>>> import numpy as np
>>> np.set_printoptions(suppress=True, linewidth=100)
>>> rnd = lambda a: np.round(a, 1) + 0
>>> E = np.load("run16.npy")
>>> E
array([[-4,  0, -1,  0,  0,  0,  0,  3],
       [ 0,  0,  0,  3,  0,  0,  0,  0],
       [-3,  0,  0,  3,  0,  0, -2,  0],
       [-4,  0, -5,  0,  0,  0,  0, -2],
       [-1,  0,  5,  0, -4,  0,  5,  0],
       [ 0,  0,  0,  0,  1,  0,  0,  0],
       [ 4,  0,  0,  0,  4, -1,  0,  0],
       [ 0,  5,  0,  3,  0, -5,  0,  0]])
>>> rng = np.random.default_rng(1)
>>> out = E + rng.integers(-2, 3, (8, 7)) @ rng.integers(-2, 3, (7, 8))
>>> out
array([[  6,  -4,   2,   4,   0,  -6,  -3,  -9],
       [  8,  -3,  -1,  12,  -3,  -6,   1, -11],
       [  6,  -4,   2,   1,   2,  -6,  -8,  -8],
       [  0,  -2,  -4,  10,  -6,   0,   3,  -5],
       [ -3,  17,   5, -11,   0,  -1,  10,   8],
       [  7,   4,  -1,   0,  -1,  -2,  -1,   1],
       [  2,  -7,   2,   1,  -2,  -2,  -1,   0],
       [ -4,  -6,  -2,   5,   2,  -3,  -5,  -5]])
>>> np.linalg.matrix_rank(out - E, tol=1e-8)
np.int64(7)
>>> out = E / np.sqrt((E ** 2).mean(axis=1, keepdims=True))
>>> np.linalg.matrix_rank(E - E.mean(axis=1, keepdims=True))
np.int64(7)
>>> np.linalg.matrix_rank(out) == np.linalg.matrix_rank(E)
np.True_
>>> np.allclose(E @ E.T, E.T @ E)
False
>>> np.trace(E)
np.int64(-8)
>>> rnd(np.sort(np.abs(np.linalg.eigvals(E))))
array([0.3, 2.3, 2.3, 4.3, 4.3, 5.6, 5.6, 7.5])
>>> rnd(np.abs(np.linalg.eigvals(E)).max())
np.float64(7.5)
>>> (E - E.T) / 2
array([[ 0. ,  0. ,  1. ,  2. ,  0.5,  0. , -2. ,  1.5],
       [ 0. ,  0. ,  0. ,  1.5,  0. ,  0. ,  0. , -2.5],
       [-1. ,  0. ,  0. ,  4. , -2.5,  0. , -1. ,  0. ],
       [-2. , -1.5, -4. ,  0. ,  0. ,  0. ,  0. , -2.5],
       [-0.5,  0. ,  2.5,  0. ,  0. , -0.5,  0.5,  0. ],
       [ 0. ,  0. ,  0. ,  0. ,  0.5,  0. ,  0.5,  2.5],
       [ 2. ,  0. ,  1. ,  0. , -0.5, -0.5,  0. ,  0. ],
       [-1.5,  2.5,  0. ,  2.5,  0. , -2.5,  0. ,  0. ]])
>>> x0 = np.array([5, -3, 0, -3, -2, -2, -3, 5])
>>> h1 = np.maximum(E @ x0, 0)
>>> h1
array([ 0,  0,  0,  0,  0,  0, 14,  0])
>>> E.T @ h1
array([ 56,   0,   0,   0,  56, -14,   0,   0])
>>> idx = rng.permutation(8)
>>> out = E[:, idx] * rng.choice([-1, 1], 8)
>>> out
array([[ 3,  0,  0,  0,  1, -4,  0,  0],
       [ 0,  0,  0,  3,  0,  0,  0,  0],
       [ 0,  2,  0,  3,  0, -3,  0,  0],
       [-2,  0,  0,  0,  5, -4,  0,  0],
       [ 0, -5, -4,  0, -5, -1,  0,  0],
       [ 0,  0,  1,  0,  0,  0,  0,  0],
       [ 0,  0,  4,  0,  0,  4,  1,  0],
       [ 0,  0,  0,  3,  0,  0,  5,  5]])
>>> U, _, Vt = np.linalg.svd(E.T @ out)
>>> rnd(np.linalg.lstsq(E, out)[0])
array([[ 0.,  0.,  0.,  0.,  0.,  1.,  0.,  0.],
       [ 0.,  0.,  0.,  0.,  0.,  0.,  0.,  1.],
       [ 0.,  0.,  0.,  0., -1.,  0.,  0.,  0.],
       [ 0.,  0.,  0.,  1.,  0.,  0.,  0.,  0.],
       [ 0.,  0.,  1.,  0.,  0.,  0.,  0.,  0.],
       [ 0.,  0.,  0.,  0.,  0.,  0., -1.,  0.],
       [ 0., -1.,  0.,  0.,  0.,  0.,  0.,  0.],
       [ 1.,  0.,  0.,  0.,  0.,  0.,  0.,  0.]])
>>> K = np.load("dump.npy")
>>> rnd(K)
array([[-0.3,  0.3,  0. , -0.2,  0.1, -0.4, -0.3, -0.3, -0.3,  0.5,  0.2],
       [ 0.1, -0.8,  0.1, -0.1,  0.1, -0.1, -0.5,  0.2,  0. ,  0.2,  0.1],
       [ 0.4,  0.4, -0.3, -0.2,  0.5,  0.1, -0.2,  0.3,  0.2, -0.1,  0.4],
       [-0.3, -0.2,  0. , -0.5,  0.1, -0.1,  0.2, -0.4,  0.5, -0.3,  0.2],
       [ 0.7,  0. , -0.2, -0.4, -0.1,  0.1,  0.2, -0.4, -0.2,  0.2, -0.2],
       [ 0.1, -0.1, -0.1,  0. ,  0. , -0.6,  0. ,  0. , -0.4, -0.7, -0.1],
       [ 0.2,  0.1,  0.7,  0. ,  0.5, -0.1,  0.1,  0. ,  0.1,  0.1, -0.3],
       [ 0.1, -0.3, -0.2,  0.5,  0.3, -0.2,  0.4, -0.4,  0. ,  0.2,  0.3],
       [-0.4, -0.2, -0.4, -0.2,  0.6,  0.2,  0.2,  0.1, -0.3,  0. , -0.4],
       [ 0. ,  0. , -0.1,  0.2,  0.2,  0.4, -0.6, -0.6,  0. , -0.3, -0.1],
       [-0.1, -0.1,  0.4, -0.1,  0. ,  0.4,  0.2,  0. , -0.5, -0.2,  0.5]])
>>> # keeps lengths
>>> rnd(K @ K.T)
array([[1., 0., 0., 0., 0., 0., 0., 0., 0., 0., 0.],
       [0., 1., 0., 0., 0., 0., 0., 0., 0., 0., 0.],
       [0., 0., 1., 0., 0., 0., 0., 0., 0., 0., 0.],
       [0., 0., 0., 1., 0., 0., 0., 0., 0., 0., 0.],
       [0., 0., 0., 0., 1., 0., 0., 0., 0., 0., 0.],
       [0., 0., 0., 0., 0., 1., 0., 0., 0., 0., 0.],
       [0., 0., 0., 0., 0., 0., 1., 0., 0., 0., 0.],
       [0., 0., 0., 0., 0., 0., 0., 1., 0., 0., 0.],
       [0., 0., 0., 0., 0., 0., 0., 0., 1., 0., 0.],
       [0., 0., 0., 0., 0., 0., 0., 0., 0., 1., 0.],
       [0., 0., 0., 0., 0., 0., 0., 0., 0., 0., 1.]])
>>> rnd(np.linalg.norm(K, axis=0))
array([1., 1., 1., 1., 1., 1., 1., 1., 1., 1., 1.])
>>> rnd(np.linalg.norm(K, 2))
np.float64(1.0)
>>> rnd(np.linalg.norm(K[6] - K[9]))
np.float64(1.4)
>>> rnd(np.linalg.norm(K) ** 2 / np.linalg.norm(K, 2) ** 2)
np.float64(11.0)
>>> rnd(K[6] @ K[9])
np.float64(0.0)
>>> rnd(np.linalg.norm(K, axis=0))
array([1., 1., 1., 1., 1., 1., 1., 1., 1., 1., 1.])
>>> f = np.array([2, 2, 0, 2, 1, -1, 0, 2, 1, 0, -2])
>>> out = K + np.outer(f, np.eye(11)[2])
>>> rnd(out)
array([[-0.3,  0.3,  2. , -0.2,  0.1, -0.4, -0.3, -0.3, -0.3,  0.5,  0.2],
       [ 0.1, -0.8,  2.1, -0.1,  0.1, -0.1, -0.5,  0.2,  0. ,  0.2,  0.1],
       [ 0.4,  0.4, -0.3, -0.2,  0.5,  0.1, -0.2,  0.3,  0.2, -0.1,  0.4],
       [-0.3, -0.2,  2. , -0.5,  0.1, -0.1,  0.2, -0.4,  0.5, -0.3,  0.2],
       [ 0.7,  0. ,  0.8, -0.4, -0.1,  0.1,  0.2, -0.4, -0.2,  0.2, -0.2],
       [ 0.1, -0.1, -1.1,  0. ,  0. , -0.6,  0. ,  0. , -0.4, -0.7, -0.1],
       [ 0.2,  0.1,  0.7,  0. ,  0.5, -0.1,  0.1,  0. ,  0.1,  0.1, -0.3],
       [ 0.1, -0.3,  1.8,  0.5,  0.3, -0.2,  0.4, -0.4,  0. ,  0.2,  0.3],
       [-0.4, -0.2,  0.6, -0.2,  0.6,  0.2,  0.2,  0.1, -0.3,  0. , -0.4],
       [ 0. ,  0. , -0.1,  0.2,  0.2,  0.4, -0.6, -0.6,  0. , -0.3, -0.1],
       [-0.1, -0.1, -1.6, -0.1,  0. ,  0.4,  0.2,  0. , -0.5, -0.2,  0.5]])
>>> rnd(np.linalg.det(out) / np.linalg.det(K)), rnd(1 + np.linalg.solve(K, f)[2])
(np.float64(-0.6), np.float64(-0.6))
>>> arr = np.load("case18.npy")
>>> arr
array([[-7,  0,  0,  0,  0, -4],
       [ 0, -4,  3, -8,  0,  0],
       [ 0, -4,  3, -1, -6,  0],
       [ 0,  0, -5, -7, -4,  0],
       [ 0,  8,  4,  8, -3,  0],
       [ 7,  0,  0,  0,  0,  8]])
>>> out = np.linalg.inv(arr)
>>> rnd(np.linalg.slogdet(arr)[0])
np.float64(-1.0)
>>> rnd(arr @ out)
array([[1., 0., 0., 0., 0., 0.],
       [0., 1., 0., 0., 0., 0.],
       [0., 0., 1., 0., 0., 0.],
       [0., 0., 0., 1., 0., 0.],
       [0., 0., 0., 0., 1., 0.],
       [0., 0., 0., 0., 0., 1.]])
>>> rnd(np.linalg.cond(arr))
np.float64(7.5)
>>> rnd(out)
array([[-0.3,  0. ,  0. ,  0. ,  0. , -0.1],
       [ 0. ,  0.1, -0.1,  0.1,  0.1,  0. ],
       [ 0. ,  0.1,  0. , -0.1,  0.1,  0. ],
       [ 0. , -0.1,  0.1, -0.1,  0. ,  0. ],
       [ 0. ,  0. , -0.1, -0.1,  0. ,  0. ],
       [ 0.2,  0. ,  0. ,  0. ,  0. ,  0.2]])
>>> rnd(np.linalg.det(arr) * np.linalg.det(out))
np.float64(1.0)
>>> O, Rm = np.linalg.qr(arr)
>>> O.shape, Rm.shape
((6, 6), (6, 6))
>>> rnd(np.trace(O @ O.T))
np.float64(6.0)
>>> rnd(np.sort(np.linalg.eigvals(arr).real))
array([-7.7, -7.7, -4.8,  2.2,  2.2,  5.8])
>>> rnd(np.linalg.det(arr))
np.float64(-117040.0)
>>> (arr != 0).astype(int)
array([[1, 0, 0, 0, 0, 1],
       [0, 1, 1, 1, 0, 0],
       [0, 1, 1, 1, 1, 0],
       [0, 0, 1, 1, 1, 0],
       [0, 1, 1, 1, 1, 0],
       [1, 0, 0, 0, 0, 1]])
>>> arr @ arr
array([[  21,    0,    0,    0,    0,   -4],
       [   0,    4,   37,   85,   14,    0],
       [   0,  -44,  -22,  -12,    4,    0],
       [   0,  -12,    4,   22,   70,    0],
       [   0,  -72,  -16, -148,  -47,    0],
       [   7,    0,    0,    0,    0,   36]])
>>> data = np.load("layer4.npy")
>>> data
array([[ 4,  2,  3,  4,  2,  4,  5,  3],
       [ 4,  0,  0,  2,  4,  2,  4,  3],
       [ 7, 10, 16,  5,  6,  4, 14, 10],
       [14,  7, 14,  7,  8,  9, 15,  9],
       [ 2,  7,  6,  2,  2,  1,  7,  7],
       [10,  2,  6,  1,  5,  4,  5,  4],
       [ 9,  0,  5,  3,  7,  4,  6,  4],
       [ 0,  0,  0,  0,  0,  0,  0,  0],
       [ 6,  5, 10,  3,  5,  3,  7,  6],
       [ 5,  2,  1,  0,  2,  2,  3,  3],
       [ 9,  8,  8,  5,  9,  6, 11,  5]])
>>> x0 = np.array([1, 3, 3, 0, 3, 2, 3, 2, 1, 2, 1])
>>> 11 - np.linalg.matrix_rank(K - np.eye(11), tol=1e-8)
np.int64(1)
>>> rnd(np.linalg.det(K))
np.float64(1.0)
>>> rnd(np.linalg.norm(x0)), rnd(np.linalg.norm(K @ x0))
(np.float64(7.1), np.float64(7.1))
>>> rnd(np.abs(np.linalg.eigvals(K)))
array([1., 1., 1., 1., 1., 1., 1., 1., 1., 1., 1.])
>>> rnd(np.sort(np.abs(np.degrees(np.angle(np.linalg.eigvals(K))))))
array([  0. ,  55.2,  55.2, 109. , 109. , 118.4, 118.4, 141.1, 141.1, 176.4, 176.4])
>>> W0 = np.load("w.npy")
>>> W0
array([[  1.8,  -7.1,  10.3,   2.8,   9.8],
       [  1.2,   3.8, -12.9,   9.9, -21.2],
       [ -1. ,   6. , -11.6,   7.2,  -6.2],
       [  0.6,  -5.9,  12.3,  -7.4,  11.5],
       [ -0.4,  -4.2,  14. ,  -9.6,  21.4],
       [  0.4,   0. ,  -3. ,   3. ,  -8.2],
       [  0. ,   3.8,  -7.7,   4. ,  -3. ],
       [ -1. ,   3.3,  -2.6,  -7.9,  -3.4],
       [ -0.2,   2.7,  -5.1,   5.5,   0.7],
       [ -1.2,   0.4,   7.6, -10.1,  19.6],
       [  2. ,  -2.3,  -2.6,   7.7, -16.2],
       [ -1.7,   6.6,  -7.2,  -5.4,  -4.1],
       [  1.4,  -6.5,   7.7,   0.6,  -5.8],
       [  1.1,  -3.9,   2.7,   6.2,  -2.7],
       [ -0.7,  -2.4,   8.1,  -3.4,  16.8],
       [  2.1,  -2.9,  -2.7,   6.4, -19.4],
       [ -2. ,   8. ,  -9.6,  -0.3,   5. ],
       [ -1.1,   1.7,  -0.1,  -7.8,  -2.5],
       [ -0.1,  -5.1,  12. ,  -4.3,  17.7],
       [ -1.1,  -1.8,   8.7,  -9.3,  19.9],
       [ -1.5,   5.2,  -8.1,  -2.7,  -9.5],
       [ -0.3,   0.3,   3.3,  -1.9,  13. ],
       [ -2.2,   6.6,  -7.7,   2. ,   8.8],
       [ -1.8,   1.7,   2.5,  -7.6,  13.6],
       [  2.1,  -7.5,   9.4,   4.8,   4.9],
       [ -2.2,   5. ,  -2.7,  -5.2,   9.9],
       [ -0.2,   3.5,  -7.5,   7.6,  -2.5],
       [ -0.9,   2.6,  -1.2,  -1.7,   9.3],
       [  1.1,  -3.8,   3.1,   4.3,  -2.8],
       [ -1. ,   1.4,   1.1,  -2. ,   4.6],
       [  0.9,   3.2, -11.3,   9.3, -20.8],
       [  0.5,  -4.2,   6.3,  -0.8,  -0.2],
       [ -1.1,  -1.4,   5.4,  -5.8,   7.5],
       [ -1.1,   6.4, -11.4,   5. ,  -4.2],
       [  0.7,  -3.1,   3.5,   1.1,  -0.7],
       [  1.7,  -4.7,   4. ,   5.8,  -2. ],
       [ -1.7,  -0.3,   6.4,  -6.7,  20.5],
       [ -1.1,   5.6,  -8.6,   0.8,  -1.6],
       [ -1.3,   0.6,   4.7,  -9.2,  14. ],
       [ -1.3,   6.3,  -6.9,  -6.5,  -4.2],
       [ -1.6,   6.1,  -7.2,  -3.9,  -0.9],
       [  3.5,  -7.7,   3.1,   9. , -22.2],
       [  0.3,  -0.2,  -0.8,   1.7,  -2. ]])
>>> basis = W0[[37, 10]].astype(float)
>>> for _ in range(4):
...     idx = np.linalg.norm(W0[:, None] - basis, axis=-1).argmin(axis=1)
...     basis = np.array([W0[idx == j].mean(axis=0) for j in range(2)])
... 
>>> idx
array([0, 1, 1, 0, 0, 1, 1, 1, 1, 0, 1, 1, 1, 1, 0, 1, 1, 0, 0, 0, 1, 0, 0, 0, 0, 0, 1, 0, 1, 0, 1,
       0, 0, 1, 1, 1, 0, 1, 0, 1, 1, 1, 1])
>>> np.bincount(idx)
array([19, 24])
>>> rnd(basis[1] - basis[0])
array([  0.8,   2.5,  -9.6,   7.2, -18.2])
